$ python -q
>>> import numpy as np
>>> np.set_printoptions(precision=3, suppress=True, linewidth=120)
>>> def tidy(a):
...     return np.round(a, 3) + 0
... 
>>> M = np.load("case6.npy")
>>> tidy(M)
array([[-0.252, -0.807,  0.535],
       [ 0.151, -0.578, -0.802],
       [ 0.956, -0.121,  0.267]])
>>> tidy(M[:, 1] @ M[:, 2])
np.float64(0.0)
>>> tidy(M.T @ M)
array([[1., 0., 0.],
       [0., 1., 0.],
       [0., 0., 1.]])
>>> tidy(np.linalg.svd(M, compute_uv=False))
array([1., 1., 1.])
>>> tidy(np.linalg.det(2 * M)), tidy(np.linalg.det(M))
(np.float64(8.0), np.float64(1.0))
>>> tidy(np.kron(np.eye(2, dtype=int), M))
array([[-0.252, -0.807,  0.535,  0.   ,  0.   ,  0.   ],
       [ 0.151, -0.578, -0.802,  0.   ,  0.   ,  0.   ],
       [ 0.956, -0.121,  0.267,  0.   ,  0.   ,  0.   ],
       [ 0.   ,  0.   ,  0.   , -0.252, -0.807,  0.535],
       [ 0.   ,  0.   ,  0.   ,  0.151, -0.578, -0.802],
       [ 0.   ,  0.   ,  0.   ,  0.956, -0.121,  0.267]])
>>> tidy(np.einsum("ij,ji->", M, M))
np.float64(1.442)
>>> arr = np.load("sample7.npy")
>>> arr
array([[12, 37, 21],
       [ 0,  0,  0],
       [ 0,  0,  0],
       [ 0, 25,  7],
       [ 0,  1,  0],
       [20,  5,  5],
       [ 7, 17,  7],
       [ 9,  9,  3],
       [ 6, 21,  9],
       [16,  1,  1],
       [11, 21, 11],
       [ 3, 13,  3],
       [ 0, 21,  5],
       [ 0, 17,  0],
       [ 0, 13,  0],
       [ 0,  0,  0],
       [ 1, 21,  7],
       [ 0,  1,  0],
       [ 0,  0,  0],
       [ 0,  5,  0]])
>>> cov = np.cov(arr, rowvar=False)
>>> cov.shape
(3, 3)
>>> q, Rm = np.linalg.qr(arr)
>>> np.trace(q @ q.T)
np.float64(3.0)
>>> np.allclose(Rm.T @ Rm, arr.T @ arr)
True
>>> q.shape, Rm.shape
((20, 3), (3, 3))
>>> tidy(Rm)
array([[-33.121, -35.536, -19.172],
       [  0.   , -59.541, -19.376],
       [  0.   ,   0.   , -10.77 ]])
>>> Xs = arr - arr.mean(axis=0)
>>> V = np.linalg.svd(Xs)[2][:2]
>>> Y = Xs - Xs @ V.T @ V
>>> tidy(np.diag(V.T @ V))
array([0.918, 0.87 , 0.212])
>>> tidy(Y.std(axis=0))
array([0.541, 0.679, 1.674])
>>> X = np.load("test13.npy")
>>> X
array([[2, 9, 0],
       [0, 2, 9],
       [9, 0, 2]])
>>> vec = np.array([3, 1, 2])
>>> y = X @ vec
>>> y
array([15, 20, 31])
>>> tidy(np.linalg.solve(X, -2 * y))
array([-6., -2., -4.])
>>> tidy(np.linalg.solve(X, y))
array([3., 1., 2.])
>>> E = np.diag(3 * np.array([-5, -4, -6])) + np.array([[2, 3, 1], [0, 3, 0], [2, 3, 1]])
>>> E
array([[-13,   3,   1],
       [  0,  -9,   0],
       [  2,   3, -17]])
>>> vec = np.array([-1, 4, -4])
>>> y = E @ vec
>>> y
array([ 21, -36,  78])
>>> tidy(np.linalg.solve(E, 4 * y))
array([ -4.,  16., -16.])
>>> Y = np.array([[-8, -1], [7, -9]])
>>> Z = np.kron(Y, E)
>>> Z
array([[ 104,  -24,   -8,   13,   -3,   -1],
       [   0,   72,    0,    0,    9,    0],
       [ -16,  -24,  136,   -2,   -3,   17],
       [ -91,   21,    7,  117,  -27,   -9],
       [   0,  -63,    0,    0,   81,    0],
       [  14,   21, -119,  -18,  -27,  153]])
>>> tidy(np.linalg.norm(Z, 2)), tidy(np.linalg.norm(Y, 2) * np.linalg.norm(E, 2))
(np.float64(219.815), np.float64(219.815))
>>> Z.shape
(6, 6)
>>> evals, V = np.linalg.eig(E)
>>> tidy(np.sort(np.linalg.eigvals(E @ E)))
array([ 81.   , 157.515, 304.485])
>>> E @ V[:, 0] - evals[0] * V[:, 0]
array([0., 0., 0.])
>>> Y = E ** -1
Traceback (most recent call last):
  File "<python-input-46>", line 1, in <module>
    Y = E ** -1
        ~~^^~~~
ValueError: Integers to negative integer powers are not allowed.
>>> Y = np.linalg.inv(E)
>>> np.allclose(Y, E.T)
False
>>> tidy(np.linalg.det(E) * np.linalg.det(Y))
np.float64(1.0)
>>> tidy(E @ Y)
array([[1., 0., 0.],
       [0., 1., 0.],
       [0., 0., 1.]])
>>> Z = np.array([[-3, -3, 1], [-2, -1, -3], [2, 2, 0]])
>>> rng = np.random.default_rng(44)
>>> mat = (rng.random((31, 3)) < 0.25) @ Z
>>> mat
array([[-3, -3,  1],
       [-2, -1, -3],
       [-3, -3,  1],
       [ 0,  0,  0],
       [ 0,  0,  0],
       [-3, -3,  1],
       [ 0,  1, -3],
       [-2, -1, -3],
       [-3, -3,  1],
       [ 0,  0,  0],
       [-2, -1, -3],
       [ 2,  2,  0],
       [ 0,  0,  0],
       [-3, -3,  1],
       [ 2,  2,  0],
       [ 0,  0,  0],
       [ 0,  0,  0],
       [ 0,  0,  0],
       [ 0,  0,  0],
       [-2, -1, -3],
       [ 0,  0,  0],
       [ 2,  2,  0],
       [ 0,  0,  0],
       [-2, -1, -3],
       [ 2,  2,  0],
       [-5, -4, -2],
       [ 0,  0,  0],
       [-3, -3,  1],
       [ 0,  1, -3],
       [ 0,  0,  0],
       [-2, -1, -3]])
>>> np.linalg.cond(mat) > 100
np.False_
>>> np.linalg.matrix_rank(mat, rtol=0.1)
np.int64(2)
>>> round(np.log10(np.linalg.cond(mat)))
2
>>> tidy(np.abs(np.linalg.svd(mat)[2][-1]))
array([0.665, 0.717, 0.21 ])
>>> [round(float(x), 3) for x in np.linalg.svd(mat, compute_uv=False)[:3]]
[14.598, 9.046, 0.281]
>>> D = np.linalg.norm(mat[:, None] - mat[None], axis=-1)
>>> np.linalg.matrix_rank(D ** 2)
np.int64(5)
>>> D.shape
(31, 31)
>>> D.mean(axis=1).argmax()
np.int64(25)
>>> proj = mat @ np.linalg.solve(mat.T @ mat, mat.T)
>>> tidy(np.linalg.eigvalsh(proj))
array([0., 0., 0., 0., 0., 0., 0., 0., 0., 0., 0., 0., 0., 0., 0., 0., 0., 0., 0., 0., 0., 0., 0., 0., 0., 0., 0., 0.,
       1., 1., 1.])
>>> tidy(np.trace(proj))
np.float64(3.0)
>>> np.allclose(proj @ proj, proj)
True
>>> tidy(proj @ mat[:, 2])
array([ 1., -3.,  1.,  0.,  0.,  1., -3., -3.,  1.,  0., -3.,  0.,  0.,  1.,  0.,  0.,  0.,  0.,  0., -3.,  0.,  0.,
        0., -3.,  0., -2.,  0.,  1., -3.,  0., -3.])
>>> Xs = mat - mat.mean(axis=0)
>>> V = np.linalg.svd(Xs)[2][:2]
>>> Y = Xs - Xs @ V.T @ V
>>> tidy(np.linalg.norm(Y) / np.linalg.norm(Xs))
np.float64(0.014)
>>> tidy(Y.std(axis=0))
array([0.026, 0.028, 0.008])
>>> tidy(np.diag(V.T @ V))
array([0.552, 0.489, 0.959])
>>> cov = np.cov(mat, rowvar=False)
>>> tidy(np.corrcoef(mat[:, 0], mat[:, 1])[0, 1])
np.float64(0.966)
>>> tidy(np.corrcoef(mat.T))
array([[ 1.   ,  0.966,  0.13 ],
       [ 0.966,  1.   , -0.127],
       [ 0.13 , -0.127,  1.   ]])
>>> tidy(np.linalg.eigvalsh(cov)[::-1])
array([5.869, 2.401, 0.002])
>>> tidy(mat.std(axis=0))
array([1.755, 1.642, 1.493])
>>> tidy(np.polyfit(mat[:, 0], mat[:, 1], 1))
array([0.904, 0.207])
>>> np.median(mat, axis=0)
array([0., 0., 0.])
>>> np.argwhere(np.triu(np.abs(np.corrcoef(mat.T)) > 0.8, 1))
array([[0, 1]])
>>> tidy(cov)
array([[ 3.183,  2.877,  0.353],
       [ 2.877,  2.785, -0.32 ],
       [ 0.353, -0.32 ,  2.303]])
